>>> import numpy as np
>>> np.set_printoptions(suppress=True, linewidth=100)
>>> def rnd(a):
...     return np.round(a, 1) + 0
... 
>>> E = np.load("arr.npy")
>>> E
array([[ 7,  5,  7,  5],
       [ 9,  7,  9,  7],
       [-1, -3, -1, -3],
       [ 3,  1,  3,  1],
       [ 3,  1,  3,  1]])
>>> left, s, vt = np.linalg.svd(E)
>>> np.argmax(s[:-1] / (s[1:] + 1e-6)) + 1
np.int64(2)
>>> M2 = left[:, :2] @ np.diag(s[:2]) @ vt[:2]
>>> rnd(M2)
array([[ 7.,  5.,  7.,  5.],
       [ 9.,  7.,  9.,  7.],
       [-1., -3., -1., -3.],
       [ 3.,  1.,  3.,  1.],
       [ 3.,  1.,  3.,  1.]])
>>> rnd(np.linalg.norm(E - M2) / np.linalg.norm(E))
np.float64(0.0)
>>> np.linalg.matrix_rank(E, rtol=0.05)
np.int64(2)
>>> np.linalg.matrix_rank(M2)
np.int64(2)
>>> M = np.loadtxt("x.csv", delimiter=",")
>>> M
array([[ 1. ,  0.2, -0.2, -0.6,  0.7],
       [ 1. ,  0.1, -0.8, -0.8,  1.4],
       [ 0.5,  0.2,  1.8,  2.4, -0.4],
       [ 1. ,  0.2,  0. , -0.7,  0.8]])
>>> r = np.linalg.matrix_rank(E)
>>> r
np.int64(2)
>>> N = np.linalg.svd(E)[2][r:].T
>>> [int(np.linalg.matrix_rank(E[:i])) for i in range(1, len(E) + 1)]
[1, 2, 2, 2, 2]
>>> N.shape
(4, 2)
>>> rng = np.random.default_rng(902522)
>>> M2 = M + rng.integers(-2, 3, (4, 2)) @ rng.integers(-2, 3, (2, 5))
>>> rnd(M2)
array([[ 5. ,  0.2,  3.8, -0.6, -0.3],
       [ 1. ,  0.1, -0.8, -2.8,  4.4],
       [ 6.5,  0.2,  7.8,  1.4, -0.4],
       [-3. ,  0.2, -4. , -0.7,  1.8]])
>>> rnd(M2 - M)
array([[ 4.,  0.,  4.,  0., -1.],
       [ 0.,  0.,  0., -2.,  3.],
       [ 6.,  0.,  6., -1.,  0.],
       [-4.,  0., -4.,  0.,  1.]])
>>> np.linalg.matrix_rank(M2 - M, tol=1e-8)
np.int64(2)
>>> np.abs(M2 - M).sum(axis=1)
array([ 9.,  5., 13.,  9.])
>>> rnd(np.linalg.svd(M2 - M, compute_uv=False))
array([11.7,  3.8,  0. ,  0. ])
>>> G = M.T @ M
>>> np.linalg.matrix_rank(G)
np.int64(4)
>>> rnd(np.diag(G))
array([3.2, 0.1, 3.9, 7.2, 3.2])
>>> np.trace(G), (M ** 2).sum()
(np.float64(17.8), np.float64(17.8))
>>> rnd(G)
array([[ 3.2,  0.6, -0.1, -0.9,  2.7],
       [ 0.6,  0.1,  0.2,  0.1,  0.4],
       [-0.1,  0.2,  3.9,  5.1, -2. ],
       [-0.9,  0.1,  5.1,  7.2, -3.1],
       [ 2.7,  0.4, -2. , -3.1,  3.2]])
>>> rnd(np.linalg.svd(M, compute_uv=False) ** 2)
array([12.7,  4.8,  0.3,  0. ])
>>> rnd(np.linalg.eigvalsh(G)[::-1])
array([12.7,  4.8,  0.3,  0. ,  0. ])
>>> F = np.load("dump.npy")
>>> F
array([[ 10,  -1,  -2,  -2,  -3],
       [ -2,  10,  -1,  -2,  -2],
       [ -2,  -2, -13,  -3,  -2],
       [ -3,   1,  -3,   8,   0],
       [ -3,  -3,  -3,   1,   2]])
>>> Q = F.astype(float).copy()
>>> for j in range(5):
...     Q[:, j] -= Q[:, :j] @ (Q[:, :j].T @ Q[:, j])
...     Q[:, j] /= np.linalg.norm(Q[:, j])
... 
>>> rnd(Q)
array([[ 0.9,  0.1, -0.3,  0.2,  0.2],
       [-0.2,  0.9, -0.2, -0.1,  0.3],
       [-0.2, -0.2, -0.9, -0.2, -0.2],
       [-0.3,  0. , -0.2,  0.9, -0.1],
       [-0.3, -0.3, -0.1,  0. ,  0.9]])
>>> vec = np.array([2, 2, 1, -1, -3])
>>> rnd(Q.T @ (Q @ vec))
array([ 2.,  2.,  1., -1., -3.])
>>> rnd(np.linalg.det(Q))
np.float64(-1.0)
>>> rnd(np.sort(np.abs(np.degrees(np.angle(np.linalg.eigvals(Q))))))
array([ 13.1,  13.1,  25.7,  25.7, 180. ])
>>> K = np.load("m.npy")
>>> K
array([[0, 0, 1, 0, 1, 1],
       [0, 0, 1, 0, 0, 1],
       [1, 1, 0, 0, 1, 0],
       [0, 0, 0, 0, 0, 1],
       [1, 0, 1, 0, 0, 1],
       [1, 1, 0, 1, 1, 0]])
>>> np.all(np.linalg.eigvalsh(K) > 0)
np.False_
>>> rnd(np.linalg.eigvalsh(K).min())
np.float64(-2.3)
>>> [round(float(np.linalg.det(K[:i, :i])), 2) + 0 for i in range(1, 7)]
[0.0, 0.0, 0.0, 0.0, 0.0, -1.0]
>>> X = np.array([[3.0, 1.0], [0.0, 3.0]])
>>> X
array([[3., 1.],
       [0., 3.]])
>>> np.kron(np.eye(2, dtype=int), X)
array([[3., 1., 0., 0.],
       [0., 3., 0., 0.],
       [0., 0., 3., 1.],
       [0., 0., 0., 3.]])
>>> rnd(np.linalg.eigvals(X))
array([3., 3.])
>>> np.poly(X)
array([ 1., -6.,  9.])
>>> rnd(np.linalg.det(2 * X)), rnd(np.linalg.det(X))
(np.float64(36.0), np.float64(9.0))
>>> vals, evecs = np.linalg.eig(X)
>>> rnd(np.sort(np.linalg.eigvals(X @ X)))
array([9., 9.])
>>> rnd(np.sort(np.linalg.eigvals(np.linalg.inv(X))))
array([0.3, 0.3])
>>> u = np.array([-8, 4, 2])
>>> np.polyval(u, X[0])
array([-58.,  -2.])
>>> A = np.load("run4.npy")
>>> A
array([[1.1, 3. , 7. ],
       [6. , 1.1, 1. ],
       [1. , 3. , 7.1]])
>>> M2 = A + rng.integers(-2, 3, (3, 2)) @ rng.integers(-2, 3, (2, 3))
>>> rnd(M2)
array([[ 3.1,  2. ,  7. ],
       [10. ,  3.1, -3. ],
       [ 7. ,  5. ,  2.1]])
>>> rnd(np.linalg.svd(M2 - A, compute_uv=False))
array([10.1,  2. ,  0. ])
>>> Q, evecs = np.linalg.qr(M2[:, :2])[0], np.linalg.qr(M2[:, 2:])[0]
>>> s = np.linalg.svd(Q.T @ evecs, compute_uv=False)
>>> (s > 0.9).sum()
np.int64(0)
>>> arr = np.load("test5.npy")
>>> arr
array([[ 1.4, -2.6,  1.8],
       [ 1.3,  0.4,  0.5],
       [-0.1, -0.8, -0.1],
       [ 0.4, -1.9,  0.2],
       [ 0.6, -2.6, -1.1],
       [-0.7, -1. ,  1.6],
       [ 0.2,  0.4, -0.6],
       [ 2.2, -0.7, -1.2],
       [ 1.4,  0.5, -0.6],
       [ 0.2, -0.5, -0.2],
       [ 0.9, -2.4, -1.1],
       [ 0.7, -0.6,  0.6],
       [-0.4,  0.2,  1.3],
       [ 1.1,  2.1,  0.2],
       [-2.5, -5. , -8.5],
       [ 0.9,  1.1,  0.8],
       [ 0.7, -1.9,  1.3],
       [ 1. , -0.1,  0.9],
       [-0.6,  1.4,  0.2],
       [ 0.2, -1.3,  1.9],
       [-0.6,  0.6, -0.7],
       [ 0.8,  0. ,  0.3]])
>>> w1 = np.array([[2, 3, 0, 2],
...     [2, 1, 1, 1],
...     [0, 0, 1, 3],
...     [3, 2, 1, 3],
...     [1, 1, 3, 0],
...     [2, 1, 3, 0]])
>>> c = np.array([1, 4, 4, 2])
>>> act = np.maximum(K @ w1 + c, 0)
>>> np.linalg.matrix_rank(act)
np.int64(4)
>>> act
array([[ 4,  6, 11,  5],
       [ 3,  5,  8,  5],
       [ 6,  9,  8,  5],
       [ 3,  5,  7,  2],
       [ 5,  8,  8,  7],
       [ 9, 11,  9,  8]])
>>> cent = np.array([[1, 1], [-3, -3], [2, -3], [3, 3]])
>>> w1 @ cent
array([[ -1,  -1],
       [  4,  -1],
       [ 11,   6],
       [  8,   3],
       [  4, -11],
       [  5, -10]])
